% ipython --no-banner

In [1]: import numpy as np

In [2]: import numpy.linalg as la

In [3]: np.set_printoptions(precision=2, suppress=True, linewidth=120, floatmode="fixed")

In [4]: tidy = lambda a: np.round(a, 2) + 0

In [5]: m1 = np.load("run15.npy")

In [6]: print(m1)
[[-1  2 -1 -1 -1  2  0 -1  2  0  1]
 [ 2  5  2  2  2  5  3  2  5  3  4]
 [-3  0 -3 -3 -3  0 -2 -3  0 -2 -1]
 [-3  0 -3 -3 -3  0 -2 -3  0 -2 -1]
 [-2  1 -2 -2 -2  1 -1 -2  1 -1  0]
 [-3  0 -3 -3 -3  0 -2 -3  0 -2 -1]
 [-3  0 -3 -3 -3  0 -2 -3  0 -2 -1]
 [-2  1 -2 -2 -2  1 -1 -2  1 -1  0]
 [ 3  6  3  3  3  6  4  3  6  4  5]
 [ 1  4  1  1  1  4  2  1  4  2  3]
 [ 0  3  0  0  0  3  1  0  3  1  2]
 [ 0  3  0  0  0  3  1  0  3  1  2]]

In [7]: t = np.radians(30)

In [8]: R = np.eye(11)

In [9]: R[6, 6] = R[0, 0] = np.cos(t)

In [10]: R[6, 0], R[0, 6] = -np.sin(t), np.sin(t)

In [11]: print(tidy(R))
[[ 0.87  0.00  0.00  0.00  0.00  0.00  0.50  0.00  0.00  0.00  0.00]
 [ 0.00  1.00  0.00  0.00  0.00  0.00  0.00  0.00  0.00  0.00  0.00]
 [ 0.00  0.00  1.00  0.00  0.00  0.00  0.00  0.00  0.00  0.00  0.00]
 [ 0.00  0.00  0.00  1.00  0.00  0.00  0.00  0.00  0.00  0.00  0.00]
 [ 0.00  0.00  0.00  0.00  1.00  0.00  0.00  0.00  0.00  0.00  0.00]
 [ 0.00  0.00  0.00  0.00  0.00  1.00  0.00  0.00  0.00  0.00  0.00]
 [-0.50  0.00  0.00  0.00  0.00  0.00  0.87  0.00  0.00  0.00  0.00]
 [ 0.00  0.00  0.00  0.00  0.00  0.00  0.00  1.00  0.00  0.00  0.00]
 [ 0.00  0.00  0.00  0.00  0.00  0.00  0.00  0.00  1.00  0.00  0.00]
 [ 0.00  0.00  0.00  0.00  0.00  0.00  0.00  0.00  0.00  1.00  0.00]
 [ 0.00  0.00  0.00  0.00  0.00  0.00  0.00  0.00  0.00  0.00  1.00]]

In [12]: M2 = m1 @ R.T

In [13]: print(np.allclose(la.norm(m1, axis=1), la.norm(M2, axis=1)))
True

In [14]: print(tidy(np.abs(M2 - m1).max(axis=0)))
[1.60 0.00 0.00 0.00 0.00 0.00 2.04 0.00 0.00 0.00 0.00]

In [15]: vec = np.array([0, 9, 0, 5, 1, 6, 7, 6, 2, 1, 3])

In [16]: y = R @ vec

In [17]: b, lr = np.zeros(11), 1 / la.norm(R, 2) ** 2

In [18]: for i in range(6):
    ...:     b -= lr * R.T @ (R @ b - y)
    ...:     if i % 1 == 0: print(i, round(la.norm(R @ b - y), 2))
    ...: 
0 0.0
1 0.0
2 0.0
3 0.0
4 0.0
5 0.0

In [19]: print(tidy(la.cond(R)))
1.0

In [20]: arr = np.load("case13.npy")

In [21]: print(tidy(arr))
[[ 0.98 -0.05 -0.08  0.05 -0.11 -0.08 -0.02 -0.05]
 [-0.05  0.86 -0.23  0.14 -0.33 -0.23 -0.05 -0.14]
 [-0.08 -0.23  0.61  0.23 -0.55 -0.39 -0.08 -0.23]
 [ 0.05  0.14  0.23  0.86  0.33  0.23  0.05  0.14]
 [-0.11 -0.33 -0.55  0.33  0.23 -0.55 -0.11 -0.33]
 [-0.08 -0.23 -0.39  0.23 -0.55  0.61 -0.08 -0.23]
 [-0.02 -0.05 -0.08  0.05 -0.11 -0.08  0.98 -0.05]
 [-0.05 -0.14 -0.23  0.14 -0.33 -0.23 -0.05  0.86]]

In [22]: print(tidy(la.norm(arr) ** 2 / la.norm(arr, 2) ** 2))
8.0

In [23]: print(la.norm(arr, axis=1).argmax())
0
